>>> import numpy as np
>>> from numpy import linalg as LA
>>> np.set_printoptions(precision=4, suppress=True, linewidth=200, legacy="1.25")
>>> def tidy(a):
...     return np.round(a, 4) + 0
... 
>>> rng = np.random.default_rng(92)
>>> F = np.eye(3, dtype=int)[rng.permutation(3)] * np.array([3, 0, 7])
>>> print(F)
[[3 0 0]
 [0 0 7]
 [0 0 0]]
>>> # triangular: eigenvalues sit on the diagonal
>>> LA.matrix_rank(F, rtol=0.1)
2
>>> print(LA.cond(F) > 100)
True
>>> t = np.radians(45)
>>> Rm = np.eye(3)
>>> Rm[1, 1] = Rm[2, 2] = np.cos(t)
>>> Rm[1, 2], Rm[2, 1] = -np.sin(t), np.sin(t)
>>> tidy(Rm)
array([[ 1.    ,  0.    ,  0.    ],
       [ 0.    ,  0.7071, -0.7071],
       [ 0.    ,  0.7071,  0.7071]])
>>> B = F @ Rm.T
>>> tidy(np.abs(B - F).max(axis=0))
array([0.    , 4.9497, 2.0503])
>>> print(tidy(LA.svd(F, compute_uv=False)), tidy(LA.svd(B, compute_uv=False)))
[7. 3. 0.] [7. 3. 0.]
>>> np.allclose(LA.norm(F, axis=1), LA.norm(B, axis=1))
True
>>> lab = rng.integers(0, 3, 3)
>>> m1 = np.array([[3, 1, 3], [4, 1, 1], [5, 2, 5]]) * (lab[:, None] == lab)
>>> m1
array([[3, 0, 0],
       [0, 1, 0],
       [0, 0, 5]])
>>> lab = rng.permutation(3)
>>> B = m1[:, lab] * rng.choice([-1, 1], 3)
>>> B
array([[-3,  0,  0],
       [ 0, -1,  0],
       [ 0,  0,  5]])
>>> left, _, Vt = LA.svd(m1.T @ B)
>>> print(tidy(LA.lstsq(m1, B)[0]))
[[-1.  0.  0.]
 [ 0. -1.  0.]
 [ 0.  0.  1.]]
>>> np.allclose(m1 @ m1.T, m1.T @ m1)
True
>>> m1.inv()
Traceback (most recent call last):
  File "<python-input-28>", line 1, in <module>
    m1.inv()
    ^^^^^^
AttributeError: 'numpy.ndarray' object has no attribute 'inv'
>>> (m1 + m1.T) / 2
array([[3., 0., 0.],
       [0., 1., 0.],
       [0., 0., 5.]])
>>> print(np.trace(m1))
9
>>> tidy(np.abs(LA.eigvals(m1)).max())
5.0
>>> np.prod(np.diag(m1)), tidy(LA.det(m1))
(15, 15.0)
>>> print(LA.matrix_power(m1 - np.diag(np.diag(m1)), 3))
[[0 0 0]
 [0 0 0]
 [0 0 0]]
>>> print(tidy(np.sort(LA.eigvals(m1))))
[1. 3. 5.]
>>> LA.matrix_rank(m1 - m1[0, 0] * np.eye(3))
2
>>> x0 = np.array([1, 3, 2])
>>> y = m1 @ x0
>>> c, lr = np.zeros(3), 1 / LA.norm(m1, 2) ** 2
>>> for i in range(20):
...     c -= lr * m1.T @ (m1 @ c - y)
...     if i % 5 == 0: print(i, round(LA.norm(m1 @ c - y), 4))
... 
0 3.4613
5 2.3573
10 1.9148
15 1.5612
>>> tidy(c)
array([0.9999, 1.674 , 2.    ])
>>> tidy(LA.cond(m1))
5.0
>>> arr = np.loadtxt("test15.csv", delimiter=",")
>>> tidy(arr)
array([[0.0167, 0.0833, 0.05  , 0.0833],
       [0.0833, 0.4167, 0.25  , 0.4167],
       [0.05  , 0.25  , 0.15  , 0.25  ],
       [0.0833, 0.4167, 0.25  , 0.4167]])
>>> left, sigma, Vt = LA.svd(arr)
>>> evecs = Vt[:(sigma > 1e-8).sum()]
>>> x0 = arr[1] + 2 * arr[2] + rng.integers(2) * np.eye(4)[2]
>>> tidy(x0)
array([0.1833, 0.9167, 0.55  , 0.9167])
>>> tidy(LA.norm(x0 - evecs.T @ evecs @ x0))
0.0
>>> tidy(np.diag(evecs.T @ evecs))
array([0.0167, 0.4167, 0.15  , 0.4167])
>>> LA.matrix_rank(np.vstack([arr, x0]))
1
>>> np.allclose(evecs.T @ evecs @ x0, x0)
True
>>> tidy(evecs.T @ evecs)
array([[0.0167, 0.0833, 0.05  , 0.0833],
       [0.0833, 0.4167, 0.25  , 0.4167],
       [0.05  , 0.25  , 0.15  , 0.25  ],
       [0.0833, 0.4167, 0.25  , 0.4167]])
>>> left, sigma, Vt = LA.svd(arr, full_matrices=False)
>>> tidy(sigma / sigma[0])
array([1., 0., 0., 0.])
>>> print(np.cumsum(sigma ** 2) / np.sum(sigma ** 2))
[1. 1. 1. 1.]
>>> print((sigma > 1e-8).sum())
1
>>> tidy(left.T @ left)
array([[1., 0., 0., 0.],
       [0., 1., 0., 0.],
       [0., 0., 1., 0.],
       [0., 0., 0., 1.]])
>>> np.argsort(-LA.norm(arr, axis=0).round(6), kind="stable")[:3]
array([1, 3, 2])
>>> tidy(LA.norm(arr, 2) / LA.norm(arr))
1.0
>>> np.trace(arr)
1.0
>>> np.allclose(arr @ arr.T, arr.T @ arr)
True
>>> tidy(LA.matrix_power(arr, 3))
array([[0.0167, 0.0833, 0.05  , 0.0833],
       [0.0833, 0.4167, 0.25  , 0.4167],
       [0.05  , 0.25  , 0.15  , 0.25  ],
       [0.0833, 0.4167, 0.25  , 0.4167]])
>>> print(np.allclose(arr, arr.T))
True
>>> tidy((arr + arr.T) / 2)
array([[0.0167, 0.0833, 0.05  , 0.0833],
       [0.0833, 0.4167, 0.25  , 0.4167],
       [0.05  , 0.25  , 0.15  , 0.25  ],
       [0.0833, 0.4167, 0.25  , 0.4167]])
>>> tidy(LA.det(arr))
0.0
>>> tidy(np.abs(LA.eigvals(arr)).max())
1.0
>>> tidy(arr @ arr)
array([[0.0167, 0.0833, 0.05  , 0.0833],
       [0.0833, 0.4167, 0.25  , 0.4167],
       [0.05  , 0.25  , 0.15  , 0.25  ],
       [0.0833, 0.4167, 0.25  , 0.4167]])
>>> (arr - arr.T) / 2
array([[0., 0., 0., 0.],
       [0., 0., 0., 0.],
       [0., 0., 0., 0.],
       [0., 0., 0., 0.]])
>>> tidy(np.sort(np.abs(LA.eigvals(arr))))
array([0., 0., 0., 1.])
>>> w, evecs = LA.eigvalsh(arr)
Traceback (most recent call last):
  File "<python-input-70>", line 1, in <module>
    w, evecs = LA.eigvalsh(arr)
    ^^^^^^^^
ValueError: too many values to unpack (expected 2)
>>> w, evecs = LA.eigh(arr)
>>> print(tidy(evecs.T @ evecs))
[[1. 0. 0. 0.]
 [0. 1. 0. 0.]
 [0. 0. 1. 0.]
 [0. 0. 0. 1.]]
>>> np.unique(w.round(6) + 0, return_counts=True)[1]
array([3, 1])
>>> np.abs(evecs[:, -1]).round(6).argmax()
1
>>> tidy(LA.eigvalsh(arr + 4 * np.eye(4)))
array([4., 4., 4., 5.])
>>> (w > 1e-8).sum(), (w < -1e-8).sum()
(1, 0)
>>> tidy(np.abs(evecs[:, -1]))
array([0.1291, 0.6455, 0.3873, 0.6455])
>>> M = np.load("sample16.npy")
>>> M
array([[-1, -8,  4],
       [ 7, -7, -1],
       [ 7, -7, -1],
       [ 0,  0,  0],
       [ 0,  0,  0],
       [ 0,  0,  0],
       [ 5, -4, -2],
       [ 5, -4, -2],
       [-1, -8,  4],
       [ 0,  0,  0]])
>>> # rows 1 and 2 are equal
>>> def softmax(z):
...     e = np.exp(z - z.max(axis=-1, keepdims=True))
...     return e / e.sum(axis=-1, keepdims=True)
... 
>>> tidy(softmax(10 * M[1]))
array([1., 0., 0.])
>>> tidy(softmax(M[1]))
array([0.9997, 0.    , 0.0003])
>>> S = M @ M.T / np.sqrt(3)
>>> tidy(softmax(S)[1] @ M)
array([ 7., -7., -1.])
>>> print(tidy(softmax(S + np.triu(np.full(S.shape, -np.inf), 1))))
[[1.     0.     0.     0.     0.     0.     0.     0.     0.     0.    ]
 [0.     1.     0.     0.     0.     0.     0.     0.     0.     0.    ]
 [0.     0.5    0.5    0.     0.     0.     0.     0.     0.     0.    ]
 [0.25   0.25   0.25   0.25   0.     0.     0.     0.     0.     0.    ]
 [0.2    0.2    0.2    0.2    0.2    0.     0.     0.     0.     0.    ]
 [0.1667 0.1667 0.1667 0.1667 0.1667 0.1667 0.     0.     0.     0.    ]
 [0.     0.5    0.5    0.     0.     0.     0.     0.     0.     0.    ]
 [0.     0.5    0.5    0.     0.     0.     0.     0.     0.     0.    ]
 [0.5    0.     0.     0.     0.     0.     0.     0.     0.5    0.    ]
 [0.1    0.1    0.1    0.1    0.1    0.1    0.1    0.1    0.1    0.1   ]]
>>> softmax(S).round(6).argmax(axis=1)
array([0, 1, 1, 0, 0, 0, 1, 1, 0, 0])
>>> tidy(softmax(S))
array([[0.5, 0. , 0. , 0. , 0. , 0. , 0. , 0. , 0.5, 0. ],
       [0. , 0.5, 0.5, 0. , 0. , 0. , 0. , 0. , 0. , 0. ],
       [0. , 0.5, 0.5, 0. , 0. , 0. , 0. , 0. , 0. , 0. ],
       [0.1, 0.1, 0.1, 0.1, 0.1, 0.1, 0.1, 0.1, 0.1, 0.1],
       [0.1, 0.1, 0.1, 0.1, 0.1, 0.1, 0.1, 0.1, 0.1, 0.1],
       [0.1, 0.1, 0.1, 0.1, 0.1, 0.1, 0.1, 0.1, 0.1, 0.1],
       [0. , 0.5, 0.5, 0. , 0. , 0. , 0. , 0. , 0. , 0. ],
       [0. , 0.5, 0.5, 0. , 0. , 0. , 0. , 0. , 0. , 0. ],
       [0.5, 0. , 0. , 0. , 0. , 0. , 0. , 0. , 0.5, 0. ],
       [0.1, 0.1, 0.1, 0.1, 0.1, 0.1, 0.1, 0.1, 0.1, 0.1]])
>>> lab = M[:, 1] > np.median(M[:, 1])
>>> r0 = M[lab].mean(axis=0) - M[~lab].mean(axis=0)
>>> (((M - M.mean(axis=0)) @ r0 > 0) == lab).mean()
1.0
>>> np.argsort(-np.abs(r0).round(6), kind="stable")
array([1, 0, 2])
>>> P = M @ LA.solve(M.T @ M, M.T)
>>> tidy(P)
array([[0.5, 0. , 0. , 0. , 0. , 0. , 0. , 0. , 0.5, 0. ],
       [0. , 0.5, 0.5, 0. , 0. , 0. , 0. , 0. , 0. , 0. ],
       [0. , 0.5, 0.5, 0. , 0. , 0. , 0. , 0. , 0. , 0. ],
       [0. , 0. , 0. , 0. , 0. , 0. , 0. , 0. , 0. , 0. ],
       [0. , 0. , 0. , 0. , 0. , 0. , 0. , 0. , 0. , 0. ],
       [0. , 0. , 0. , 0. , 0. , 0. , 0. , 0. , 0. , 0. ],
       [0. , 0. , 0. , 0. , 0. , 0. , 0.5, 0.5, 0. , 0. ],
       [0. , 0. , 0. , 0. , 0. , 0. , 0.5, 0.5, 0. , 0. ],
       [0.5, 0. , 0. , 0. , 0. , 0. , 0. , 0. , 0.5, 0. ],
       [0. , 0. , 0. , 0. , 0. , 0. , 0. , 0. , 0. , 0. ]])
>>> print(tidy(np.diag(P)))
[0.5 0.5 0.5 0.  0.  0.  0.5 0.5 0.5 0. ]
>>> print(np.allclose(P @ P, P))
True
>>> tidy(P @ M[:, 2])
array([ 4., -1., -1.,  0.,  0.,  0., -2., -2.,  4.,  0.])
>>> print(tidy(np.trace(P)))
3.0
>>> D = LA.norm(M[:, None] - M[None], axis=-1)
>>> print(tidy(LA.norm(M, axis=1)))
[9.     9.9499 9.9499 0.     0.     0.     6.7082 6.7082 9.     0.    ]
>>> print(tidy(LA.norm(M - M.mean(axis=0), axis=1)))
[6.5054 5.8924 5.8924 4.3955 4.3955 4.3955 3.5665 3.5665 6.5054 4.3955]
>>> print(np.unravel_index(D.round(6).argmax(), D.shape))
(1, 3)
>>> print(tidy(D[0]))
[0.     9.4868 9.4868 9.     9.     9.     9.3808 9.3808 0.     9.    ]
>>> print(LA.matrix_rank(D ** 2))
4
>>> np.flatnonzero(D[0] < D.mean() / 2)
array([0, 8])
>>> feats = np.loadtxt("a.csv", delimiter=",")
>>> print(feats)
[[1.   0.   0.  ]
 [0.25 0.5  0.25]
 [0.   0.   1.  ]]
>>> B = feats / np.sqrt((feats ** 2).mean(axis=1, keepdims=True))
>>> tidy(feats - feats.mean(axis=1, keepdims=True))
array([[ 0.6667, -0.3333, -0.3333],
       [-0.0833,  0.1667, -0.0833],
       [-0.3333, -0.3333,  0.6667]])
>>> LA.matrix_rank(feats - feats.mean(axis=1, keepdims=True))
2
>>> tidy(LA.norm(B, axis=1))
array([1.7321, 1.7321, 1.7321])
>>> LA.matrix_rank(B) == LA.matrix_rank(feats)
True
>>> print(tidy(B[0]))
[1.7321 0.     0.    ]
>>> B = np.array([[3, 0, 0, 0], [0, 1, 2, 2], [2, 3, 3, 3], [2, 1, 0, 2]])
>>> J = np.tril(B)
>>> J
array([[3, 0, 0, 0],
       [0, 1, 0, 0],
       [2, 3, 3, 0],
       [2, 1, 0, 2]])
>>> # triangular
>>> tidy(np.sort(LA.eigvals(J)))
array([1., 2., 3., 3.])
>>> LA.matrix_rank(J - J[0, 0] * np.eye(4))
3
>>> LA.matrix_power(J - np.diag(np.diag(J)), 4)
array([[0, 0, 0, 0],
       [0, 0, 0, 0],
       [0, 0, 0, 0],
       [0, 0, 0, 0]])
